In [1]: import numpy as np

In [2]: np.set_printoptions(precision=3, suppress=True, linewidth=160, floatmode="fixed")

In [3]: tidy = lambda a: np.round(a, 3) + 0

In [4]: W0 = np.load("layer1.npy")

In [5]: print(W0)
[[0 0 0 0 0 0 0 0 0 0 0 0 1]
 [0 0 0 0 0 0 0 0 1 0 0 0 0]
 [0 0 0 0 0 0 0 0 0 1 0 0 0]
 [0 0 0 1 0 0 0 0 0 0 0 0 0]
 [0 1 0 0 0 0 0 0 0 0 0 0 0]
 [0 0 0 0 0 0 1 0 0 0 0 0 0]
 [0 0 0 0 0 1 0 0 0 0 0 0 0]
 [0 0 0 0 0 0 0 1 0 0 0 0 0]
 [0 0 0 0 1 0 0 0 0 0 0 0 0]
 [1 0 0 0 0 0 0 0 0 0 0 0 0]
 [0 0 1 0 0 0 0 0 0 0 0 0 0]
 [0 0 0 0 0 0 0 0 0 0 0 1 0]
 [0 0 0 0 0 0 0 0 0 0 1 0 0]]

In [6]: # orthonormal columns

In [7]: print(np.flatnonzero(np.linalg.matrix_power((W0 != 0) + (W0.T != 0) + np.eye(13), 13)[7]))
[7]

In [8]: print(tidy(np.linalg.det(W0)))
-1.0

In [9]: print(tidy(np.sort(np.linalg.eigvals(W0).real)))
[-1.000 -0.809 -0.809 -0.500 -0.500  0.309  0.309  1.000  1.000  1.000  1.000  1.000  1.000]

In [10]: rng = np.random.default_rng(6414)

In [11]: A = np.eye(7, dtype=int)[rng.permutation(7)]

In [12]: print(A)
[[0 0 0 1 0 0 0]
 [0 0 1 0 0 0 0]
 [0 0 0 0 0 1 0]
 [0 0 0 0 1 0 0]
 [1 0 0 0 0 0 0]
 [0 0 0 0 0 0 1]
 [0 1 0 0 0 0 0]]

In [13]: # orthonormal columns

In [14]: x0 = np.array([0, 0, 1, 0, 0, 2, 1])

In [15]: target = A @ x0

In [16]: print(target)
[0 1 2 0 0 1 0]

In [17]: print(tidy(np.linalg.solve(A, 5 * target)))
[ 0.000  0.000  5.000  0.000  0.000 10.000  5.000]

In [18]: print(tidy(np.linalg.solve(A, A[:, 0])))
[1.000 0.000 0.000 0.000 0.000 0.000 0.000]

In [19]: print(np.abs(A).max())
1

In [20]: print(np.linalg.matrix_rank(A))
7

In [21]: print(tidy(A.mean(axis=0)))
[0.143 0.143 0.143 0.143 0.143 0.143 0.143]

In [22]: print(A.shape)
(7, 7)

In [23]: print(A - A[0])
[[ 0  0  0  0  0  0  0]
 [ 0  0  1 -1  0  0  0]
 [ 0  0  0 -1  0  1  0]
 [ 0  0  0 -1  1  0  0]
 [ 1  0  0 -1  0  0  0]
 [ 0  0  0 -1  0  0  1]
 [ 0  1  0 -1  0  0  0]]

In [24]: labels = rng.permutation(7)

In [25]: print(labels)
[5 6 2 1 4 3 0]

In [26]: M2 = A[labels][:, labels]

In [27]: print(np.trace(M2))
0

In [28]: print(np.diag(M2))
[0 0 0 0 0 0 0]

In [29]: E = rng.normal(size=(40, 3)) + 10 * np.array([2, 3, -3])

In [30]: print(tidy(E))
[[ 20.955  28.724 -30.100]
 [ 21.075  29.858 -30.248]
 [ 19.677  29.198 -31.003]
 [ 18.386  30.958 -29.858]
 [ 19.143  30.529 -29.900]
 [ 19.688  30.237 -29.338]
 [ 19.993  31.492 -30.540]
 [ 20.446  31.765 -31.215]
 [ 19.798  30.247 -27.936]
 [ 20.503  29.729 -30.408]
 [ 20.782  29.634 -29.704]
 [ 18.672  30.662 -29.679]
 [ 20.661  27.462 -31.522]
 [ 20.648  30.263 -29.248]
 [ 18.872  30.150 -30.287]
 [ 20.574  29.499 -30.181]
 [ 20.663  32.637 -29.563]
 [ 20.556  30.729 -32.857]
 [ 21.335  33.095 -29.096]
 [ 19.943  30.607 -30.043]
 [ 19.485  31.836 -29.170]
 [ 20.865  31.017 -29.110]
 [ 19.321  30.235 -29.742]
 [ 19.531  31.574 -29.341]
 [ 20.034  31.723 -31.278]
 [ 21.558  30.325 -29.520]
 [ 19.958  32.302 -31.275]
 [ 22.020  29.263 -29.925]
 [ 19.546  29.454 -30.675]
 [ 19.205  29.964 -30.059]
 [ 19.285  31.285 -28.020]
 [ 19.821  30.492 -31.184]
 [ 20.157  30.260 -29.557]
 [ 21.086  30.995 -30.839]
 [ 19.511  29.643 -30.421]
 [ 20.012  30.790 -30.424]
 [ 21.009  30.744 -29.103]
 [ 19.920  30.045 -27.594]
 [ 18.009  29.985 -28.668]
 [ 21.996  28.905 -32.368]]

In [31]: D = np.linalg.norm(E[:, None] - E[None], axis=-1)

In [32]: print(np.flatnonzero(D[2] < D.mean() / 2))
[ 2 28 34]

In [33]: print((D + 1e9 * np.eye(40)).round(6).argmin(axis=1))
[15  9 28 11 22 32 35 24 37 15 15  3  0 32 29  9 18 31 16 35 23 36  4 20  7 36 24  1 34 22  8 35  5  7 28 19 21  8 11 12]

In [34]: print(D.mean(axis=1).argmax())
12

In [35]: print(np.unravel_index(D.round(6).argmax(), D.shape))
(np.int64(12), np.int64(18))

In [36]: M2 = A / np.sqrt((A ** 2).mean(axis=1, keepdims=True))

In [37]: print(tidy(A - A.mean(axis=1, keepdims=True)))
[[-0.143 -0.143 -0.143  0.857 -0.143 -0.143 -0.143]
 [-0.143 -0.143  0.857 -0.143 -0.143 -0.143 -0.143]
 [-0.143 -0.143 -0.143 -0.143 -0.143  0.857 -0.143]
 [-0.143 -0.143 -0.143 -0.143  0.857 -0.143 -0.143]
 [ 0.857 -0.143 -0.143 -0.143 -0.143 -0.143 -0.143]
 [-0.143 -0.143 -0.143 -0.143 -0.143 -0.143  0.857]
 [-0.143  0.857 -0.143 -0.143 -0.143 -0.143 -0.143]]

In [38]: print(tidy(M2[6]))
[0.000 2.646 0.000 0.000 0.000 0.000 0.000]

In [39]: print(tidy(np.linalg.norm(M2, axis=1)))
[2.646 2.646 2.646 2.646 2.646 2.646 2.646]

In [40]: P = E @ np.linalg.solve(E.T @ E, E.T)

In [41]: print(tidy(np.trace(P)))
3.0

In [42]: print(np.allclose(P @ P, P))
True

In [43]: J = np.arange(154).reshape(14, 11) + 2

In [44]: print(J)
[[  2   3   4   5   6   7   8   9  10  11  12]
 [ 13  14  15  16  17  18  19  20  21  22  23]
 [ 24  25  26  27  28  29  30  31  32  33  34]
 [ 35  36  37  38  39  40  41  42  43  44  45]
 [ 46  47  48  49  50  51  52  53  54  55  56]
 [ 57  58  59  60  61  62  63  64  65  66  67]
 [ 68  69  70  71  72  73  74  75  76  77  78]
 [ 79  80  81  82  83  84  85  86  87  88  89]
 [ 90  91  92  93  94  95  96  97  98  99 100]
 [101 102 103 104 105 106 107 108 109 110 111]
 [112 113 114 115 116 117 118 119 120 121 122]
 [123 124 125 126 127 128 129 130 131 132 133]
 [134 135 136 137 138 139 140 141 142 143 144]
 [145 146 147 148 149 150 151 152 153 154 155]]

In [45]: # rank 2

In [46]: print([round(float(x), 3) for x in np.linalg.svd(J, compute_uv=False)[:3]])
[1119.356, 19.292, 0.0]
